$ python3 -q
>>> import numpy as np
>>> np.set_printoptions(suppress=True, linewidth=140)
>>> data = np.abs(np.array([[6, 7], [3, 3]])) + np.eye(2)
>>> data = data / data.sum(axis=1, keepdims=True)
>>> print(data.round(3))
[[0.5   0.5  ]
 [0.429 0.571]]
>>> # rows sum to 1
>>> print(np.round(np.sort(np.abs(np.linalg.eigvals(data))), 3))
[0.071 1.   ]
>>> print(round(float(np.trace(data)), 3))
1.071
>>> print(np.round((data + data.T) / 2, 3))
[[0.5   0.464]
 [0.464 0.571]]
>>> np.linalg.determinant(data)
Traceback (most recent call last):
  File "<python-input-9>", line 1, in <module>
    np.linalg.determinant(data)
    ^^^^^^^^^^^^^^^^^^^^^
AttributeError: module 'numpy.linalg' has no attribute 'determinant'
>>> print(np.round(np.linalg.matrix_power(data, 2), 3))
[[0.464 0.536]
 [0.459 0.541]]
>>> print(np.allclose(data, data.T))
False
>>> print(np.round(data @ data, 3))
[[0.464 0.536]
 [0.459 0.541]]
>>> print(np.round((data - data.T) / 2, 3))
[[ 0.     0.036]
 [-0.036  0.   ]]
>>> print(np.round(np.linalg.norm(data, axis=0), 3))
[0.659 0.759]
>>> print(np.linalg.norm(data, axis=1).argmax())
1
>>> print(np.round(np.linalg.norm(data[1], 1), 3), round(np.linalg.norm(data[1], np.inf), 3))
1.0 0.571
>>> print(data[1] @ data[0])
0.5
>>> print(np.round(np.linalg.norm(data, axis=1), 3))
[0.707 0.714]
>>> print(round(float(np.linalg.norm(data, 1)), 3), round(float(np.linalg.norm(data, np.inf)), 3))
1.071 1.0
>>> print(round(np.linalg.norm(data[1] - data[0]), 3))
0.101
>>> print(round(float(np.linalg.norm(data, 2)), 3))
1.003
>>> print(np.round(np.linalg.norm(data, "nuc"), 3))
1.074
>>> hat = np.triu(np.array([[1, -1], [4, 3]]), 1) + np.eye(2)
>>> other = hat @ data @ np.linalg.inv(hat)
>>> print(round(float(np.linalg.det(other)), 3))
0.071
>>> print(other.round(3) + 0)
[[0.071 0.   ]
 [0.429 1.   ]]
>>> print(np.linalg.matrix_rank(other))
2
>>> print(np.round(np.trace(other), 3), round(float(np.trace(data)), 3))
1.071 1.071
>>> def softmax(z):
...     e = np.exp(z - z.max(axis=-1, keepdims=True))
...     return e / e.sum(axis=-1, keepdims=True)
... 
>>> print(np.round(softmax(10 * data[1]), 3))
[0.193 0.807]
>>> print(softmax(data).sum(axis=1))
[1. 1.]
>>> S = data @ data.T / np.sqrt(2)
>>> print(np.round(softmax(S)[1] @ data, 3))
[0.464 0.536]
>>> other = data / np.sqrt((data ** 2).mean(axis=1, keepdims=True))
>>> print(np.linalg.matrix_rank(other) == np.linalg.matrix_rank(data))
True
>>> print(other[1].round(3))
[0.849 1.131]
>>> print(np.round(data - data.mean(axis=1, keepdims=True), 3))
[[ 0.     0.   ]
 [-0.071  0.071]]
>>> print(np.round(np.linalg.norm(other, axis=1), 3))
[1.414 1.414]
>>> A = np.loadtxt("out10.csv", delimiter=",")
>>> print(A)
[[ 0.8    0.3    3.032 -1.     0.8  ]
 [ 0.     1.1   -1.77   0.6    1.3  ]
 [-0.7   -0.3    3.243 -1.1    0.3  ]
 [-0.7   -1.5   -0.604  0.2    0.   ]
 [ 0.1    0.1    1.245 -0.4   -1.1  ]
 [ 0.8    1.1    2.043 -0.7    0.5  ]
 [-1.     0.6   -1.21   0.4   -0.6  ]
 [ 1.     0.6   -3.299  1.1   -1.1  ]
 [-0.1    2.4   -0.272  0.1    0.8  ]
 [-0.1    1.6    0.014  0.    -0.4  ]
 [-0.4    0.8    1.783 -0.6   -1.   ]
 [-0.5   -1.9    2.436 -0.8    0.1  ]
 [-0.7    1.9   -0.323  0.1    0.5  ]
 [-0.6    0.1   -2.788  0.9   -0.4  ]
 [ 0.1    1.     1.867 -0.6    1.2  ]]
>>> x0 = np.array([9, 4, 4, 6, 1])
>>> y = A @ x0
>>> print(np.round(np.linalg.lstsq(A, y)[0], 3))
[9. 4. 4. 6. 1.]
>>> print(np.round(np.linalg.pinv(A) @ A, 3) + 0)
[[1. 0. 0. 0. 0.]
 [0. 1. 0. 0. 0.]
 [0. 0. 1. 0. 0.]
 [0. 0. 0. 1. 0.]
 [0. 0. 0. 0. 1.]]
>>> try:
...     np.linalg.solve(A, y)
... except np.linalg.LinAlgError as e:
...     print(repr(e))
... 
LinAlgError('Last 2 dimensions of the array must be square')
>>> rng = np.random.default_rng(547)
>>> y = y + 0.3 * rng.normal(size=15)
>>> print(y.round(3))
[ 15.251   2.854  -1.769 -13.018   2.838  15.936  -9.721   3.566   9.173   5.306   2.424  -7.023   1.188 -10.945   9.968]
>>> c, *_ = np.linalg.lstsq(A, y)
>>> print(c.round(3))
[ 8.892  4.018  7.275 16.086  1.051]
>>> print(c.round())
[ 9.  4.  7. 16.  1.]
>>> print(np.round(np.linalg.norm(y - A @ c), 3))
1.058
>>> W0 = 0.9 ** np.abs(np.subtract.outer(np.arange(3), np.arange(3)))
>>> print(W0)
[[1.   0.9  0.81]
 [0.9  1.   0.9 ]
 [0.81 0.9  1.  ]]
>>> # symmetric
>>> w, V = np.linalg.eigh(W0)
>>> x0 = np.array([4, -3, -5])
>>> print((np.sign(V[:, -1].round(6)) == np.sign(V[0, -1].round(6))).astype(int))
[1 1 1]
>>> print(np.round(V * np.sqrt(w) @ V.T, 3))
[[0.803 0.469 0.367]
 [0.469 0.748 0.469]
 [0.367 0.469 0.803]]
>>> arr = np.array([[0, 1, 0, 1], [1, 0, 0, 0], [0, 0, 0, 1], [1, 0, 1, 0]])
>>> print(arr)
[[0 1 0 1]
 [1 0 0 0]
 [0 0 0 1]
 [1 0 1 0]]
>>> # symmetric, so the eigenvalues are real
>>> q, V = np.linalg.qr(arr[:, :3])[0], np.linalg.qr(arr[:, 3:])[0]
>>> s = np.linalg.svd(q.T @ V, compute_uv=False)
>>> print(s.round(3))
[0.707]
>>> print((s > 0.9).sum())
0
>>> print(np.round(np.degrees(np.arccos(s.clip(0, 1))), 3))
[45.]
>>> print(np.all(np.linalg.eigvalsh(arr) > 0))
False
>>> print([round(float(np.linalg.det(arr[:i, :i])), 2) + 0 for i in range(1, 5)])
[0.0, -1.0, 0.0, 1.0]
>>> print(round(np.linalg.eigvalsh(arr).min(), 3))
-1.618
>>> print(np.einsum("ij,ji->", arr, arr))
6
>>> print(np.round(np.poly(arr), 3) + 0)
[ 1.  0. -3.  0.  1.]
>>> print(np.kron(np.eye(2, dtype=int), arr))
[[0 1 0 1 0 0 0 0]
 [1 0 0 0 0 0 0 0]
 [0 0 0 1 0 0 0 0]
 [1 0 1 0 0 0 0 0]
 [0 0 0 0 0 1 0 1]
 [0 0 0 0 1 0 0 0]
 [0 0 0 0 0 0 0 1]
 [0 0 0 0 1 0 1 0]]
>>> print(np.round(np.linalg.eigvals(arr), 3))
[-1.618  1.618 -0.618  0.618]
>>> print(round(np.linalg.det(arr[::-1]), 3))
1.0
>>> print(np.einsum("ii->", arr))
0
>>> x0 = np.array([1, -1, 2, 2])
>>> y = arr @ x0
>>> print(y)
[1 1 2 3]
>>> print(np.round(np.linalg.solve(arr, y), 3))
[ 1. -1.  2.  2.]
>>> print(np.round(np.linalg.solve(arr, y + arr[:, 3]), 3))
[ 1. -1.  2.  3.]
>>> mat = rng.normal(size=(31, 3)) + 3 * np.array([1, 1, 0])
>>> print(mat.round(3))
[[ 1.484  2.602  1.341]
 [ 3.262  3.85   0.877]
 [ 2.857  2.67   2.075]
 [ 3.444  3.46  -1.185]
 [ 2.714  3.442 -1.33 ]
 [ 2.316  2.912  0.039]
 [ 1.593  3.046  0.682]
 [ 3.015  3.535  0.439]
 [ 3.209  4.353  1.579]
 [ 3.064  2.488  0.632]
 [ 2.129  1.801 -0.559]
 [ 4.567  3.492 -2.883]
 [ 1.602  1.598 -0.205]
 [ 1.809  1.619  1.357]
 [ 4.079  4.289 -0.807]
 [ 3.385  4.577  1.798]
 [ 3.576  3.272 -0.928]
 [ 2.693  4.001 -0.885]
 [ 3.63   2.06  -0.654]
 [-0.302  2.254 -0.883]
 [ 2.254  2.664 -0.371]
 [ 1.72   2.589  1.237]
 [ 1.218  2.754  0.281]
 [ 4.257  4.297 -0.93 ]
 [ 4.938  2.932  1.422]
 [ 3.322  3.351  0.055]
 [ 0.983  4.687  1.415]
 [ 3.468  4.329  1.274]
 [ 2.015  1.008 -0.795]
 [ 2.25   3.723 -0.451]
 [ 3.105  2.194 -0.075]]
>>> d = np.linalg.norm(mat[:, None] - mat[None], axis=-1)
>>> print((d + 1e9 * np.eye(31)).round(6).argmin(axis=1))
[21  7 21 16 17 20 22 25 15 30 12  3 10 21 23  8  3 29 30 22  5  0  6 14  1  7  6  8 10 17  9]
>>> print(d[:5, :5].round(3))
[[0.    2.222 1.559 3.31  3.058]
 [2.222 0.    1.73  2.106 2.31 ]
 [1.559 1.73  0.    3.405 3.494]
 [3.31  2.106 3.405 0.    0.745]
 [3.058 2.31  3.494 0.745 0.   ]]
>>> print(d.shape)
(31, 31)
>>> f, g = mat[30], mat[20]
>>> print(round(float(f @ f), 3))
14.463
>>> p = (f @ g) / (f @ f) * f
>>> print(np.round((g - p) @ f, 3))
-0.0
>>> print(p.round(3))
[ 2.764  1.953 -0.067]
>>> print(np.linalg.matrix_rank(np.outer(f, g)))
1
>>> x0 = np.array([5, 7, 8])
>>> y = mat @ x0
>>> try:
...     np.linalg.solve(mat, y)
... except np.linalg.LinAlgError as e:
...     print(e)
... 
Last 2 dimensions of the array must be square
>>> print(np.round(np.linalg.lstsq(mat, y)[0], 3))
[5. 7. 8.]
>>> print(np.round(np.linalg.pinv(mat) @ mat, 3) + 0)
[[1. 0. 0.]
 [0. 1. 0.]
 [0. 0. 1.]]
>>> y = y + 0.02 * rng.normal(size=31)
>>> print(y.round(3))
[36.368 50.253 49.58  31.931 27.019 32.299 34.683 43.364 59.09  37.748 18.785 24.202 17.573 31.213 43.945 63.315 33.347 34.402 27.318
  7.21  26.968 36.618 27.594 43.954 56.582 40.511 49.02  57.865 10.777 33.712 30.275]
>>> c, *_ = np.linalg.lstsq(mat, y)
>>> print(np.round(mat.T @ (y - mat @ c), 3) + 0)
[0. 0. 0.]
>>> E = np.load("w.npy")
>>> print(E.round(3))
[[ 0.495 -0.135  0.192 -0.115  0.426]
 [-0.135  0.101  0.108  0.215 -0.119]
 [ 0.192  0.108  0.478  0.419  0.159]
 [-0.115  0.215  0.419  0.559 -0.106]
 [ 0.426 -0.119  0.159 -0.106  0.368]]
>>> print(np.unique(E.round(6), axis=0).shape)
(5, 5)
>>> print(round(np.trace(np.linalg.pinv(E) @ E), 3))
2.0
>>> print(np.abs(np.diag(np.linalg.qr(E)[1])) > 1e-9)
[ True  True False False False]
>>> X = np.loadtxt("block6.csv", delimiter=",")
>>> print(X.round(3))
[[ 0.014  0.071  0.043  0.043  0.014 -0.071]
 [ 0.071  0.357  0.214  0.214  0.071 -0.357]
 [ 0.043  0.214  0.129  0.129  0.043 -0.214]
 [ 0.043  0.214  0.129  0.129  0.043 -0.214]
 [ 0.014  0.071  0.043  0.043  0.014 -0.071]
 [-0.071 -0.357 -0.214 -0.214 -0.071  0.357]]
>>> # column 3 repeats column 2
>>> Z = mat[[5, 12]].astype(float)
>>> for _ in range(6):
...     z = np.linalg.norm(mat[:, None] - Z, axis=-1).argmin(axis=1)
...     Z = np.array([mat[z == j].mean(axis=0) for j in range(2)])
... 
>>> print(z)
[1 0 1 0 0 1 1 0 0 0 1 0 1 1 0 0 0 0 0 1 1 1 1 0 0 0 1 0 1 0 0]
>>> print(np.bincount(z))
[18 13]
>>> print(np.abs(Z[1] - Z[0]).argmax())
0
>>> print(np.round(Z[1] - Z[0], 3))
[-1.776 -1.059  0.546]
>>> w, V = np.linalg.eigh(arr)
>>> x0 = np.array([-1, 0, 2, 0])
>>> print(np.round(V * np.abs(w) @ V.T, 3) + 0)
[[1.342 0.    0.447 0.   ]
 [0.    0.894 0.    0.447]
 [0.447 0.    0.894 0.   ]
 [0.    0.447 0.    1.342]]
>>> print(x0 @ arr @ x0)
0
>>> print(np.round(V * np.maximum(w, 0) @ V.T, 3) + 0)
[[0.671 0.5   0.224 0.5  ]
 [0.5   0.447 0.    0.224]
 [0.224 0.    0.447 0.5  ]
 [0.5   0.224 0.5   0.671]]
>>> print((np.sign(V[:, -1].round(6)) == np.sign(V[0, -1].round(6))).astype(int))
[1 1 1 1]
>>> print(x0 @ arr @ x0 / (x0 @ x0), np.round(w[0], 3), round(float(w[-1]), 3))
0.0 -1.618 1.618
>>> print(np.round(np.linalg.eigvalsh(arr[1:, 1:]), 3))
[-1.  0.  1.]
>>> x0 = np.array([-1, 2, 2, 0, 0, -1])
>>> print(np.round(np.eye(6) - X, 3))
[[ 0.986 -0.071 -0.043 -0.043 -0.014  0.071]
 [-0.071  0.643 -0.214 -0.214 -0.071  0.357]
 [-0.043 -0.214  0.871 -0.129 -0.043  0.214]
 [-0.043 -0.214 -0.129  0.871 -0.043  0.214]
 [-0.014 -0.071 -0.043 -0.043  0.986  0.071]
 [ 0.071  0.357  0.214  0.214  0.071  0.643]]
>>> print(np.round(np.linalg.eigvalsh(2 * X - np.eye(6)), 3))
[-1. -1. -1. -1. -1.  1.]
>>> print(np.round(X @ X @ x0, 3))
[ 0.286  1.429  0.857  0.857  0.286 -1.429]
>>> print(np.round(np.sort(np.abs(np.linalg.eigvals(X))), 3) + 0)
[0. 0. 0. 0. 0. 1.]
>>> print(np.allclose(X @ X.T, X.T @ X))
True
>>> print(np.trace(X))
1.0
>>> print(round(float(np.linalg.det(X)), 3))
0.0
>>> print(np.round(X @ X, 3))
[[ 0.014  0.071  0.043  0.043  0.014 -0.071]
 [ 0.071  0.357  0.214  0.214  0.071 -0.357]
 [ 0.043  0.214  0.129  0.129  0.043 -0.214]
 [ 0.043  0.214  0.129  0.129  0.043 -0.214]
 [ 0.014  0.071  0.043  0.043  0.014 -0.071]
 [-0.071 -0.357 -0.214 -0.214 -0.071  0.357]]
>>> print(np.round(np.abs(np.linalg.eigvals(X)).max(), 3))
1.0
>>> print(np.round((X + X.T) / 2, 3))
[[ 0.014  0.071  0.043  0.043  0.014 -0.071]
 [ 0.071  0.357  0.214  0.214  0.071 -0.357]
 [ 0.043  0.214  0.129  0.129  0.043 -0.214]
 [ 0.043  0.214  0.129  0.129  0.043 -0.214]
 [ 0.014  0.071  0.043  0.043  0.014 -0.071]
 [-0.071 -0.357 -0.214 -0.214 -0.071  0.357]]
>>> cov = X.T @ X
>>> print(cov.round(3))
[[ 0.014  0.071  0.043  0.043  0.014 -0.071]
 [ 0.071  0.357  0.214  0.214  0.071 -0.357]
 [ 0.043  0.214  0.129  0.129  0.043 -0.214]
 [ 0.043  0.214  0.129  0.129  0.043 -0.214]
 [ 0.014  0.071  0.043  0.043  0.014 -0.071]
 [-0.071 -0.357 -0.214 -0.214 -0.071  0.357]]
>>> print(np.round(np.linalg.eigvalsh(cov)[::-1], 3) + 0)
[1. 0. 0. 0. 0. 0.]
>>> print(np.round(np.diag(cov), 3))
[0.014 0.357 0.129 0.129 0.014 0.357]
>>> print(np.allclose(cov, cov.T))
True
>>> print(np.round(np.linalg.svd(X, compute_uv=False) ** 2, 3) + 0)
[1. 0. 0. 0. 0. 0.]
>>> print(np.linalg.matrix_rank(cov))
1
>>> q, _ = np.linalg.qr(np.array([[-0.1, -0.4, 0.6, -0.7],
...     [0.3, 0.0, 0.6, -1.8],
...     [-0.2, -0.1, -0.4, -0.3],
...     [1.5, 0.5, 0.0, -0.6]]))
>>> M = -1 * q
>>> print(M.round(3))
[[ 0.065  0.96   0.108 -0.251]
 [-0.194  0.267 -0.637  0.697]
 [ 0.129  0.084  0.727  0.669]
 [-0.97   0.022  0.232 -0.067]]
>>> hat = np.triu(np.array([[3, 3, 2, 2], [0, 2, 3, 3], [4, 3, 1, 1], [1, 1, 5, 1]]), 1) + np.eye(4)
>>> other = hat @ M @ np.linalg.inv(hat)
>>> print(np.linalg.matrix_rank(other))
4
>>> print(np.round(np.poly(other), 3) + 0)
[ 1.    -0.992  0.     0.992 -1.   ]
>>> print(round(float(np.linalg.det(other)), 3))
-1.0
>>> print(round(np.trace(M), 3))
0.992
>>> print(np.allclose(M, M.T))
False
>>> print(np.round((M - M.T) / 2, 3))
[[ 0.     0.577 -0.011  0.36 ]
 [-0.577  0.    -0.361  0.337]
 [ 0.011  0.361  0.     0.219]
 [-0.36  -0.337 -0.219  0.   ]]
>>> print(np.round((M + M.T) / 2, 3))
[[ 0.065  0.383  0.119 -0.611]
 [ 0.383  0.267 -0.276  0.359]
 [ 0.119 -0.276  0.727  0.45 ]
 [-0.611  0.359  0.45  -0.067]]
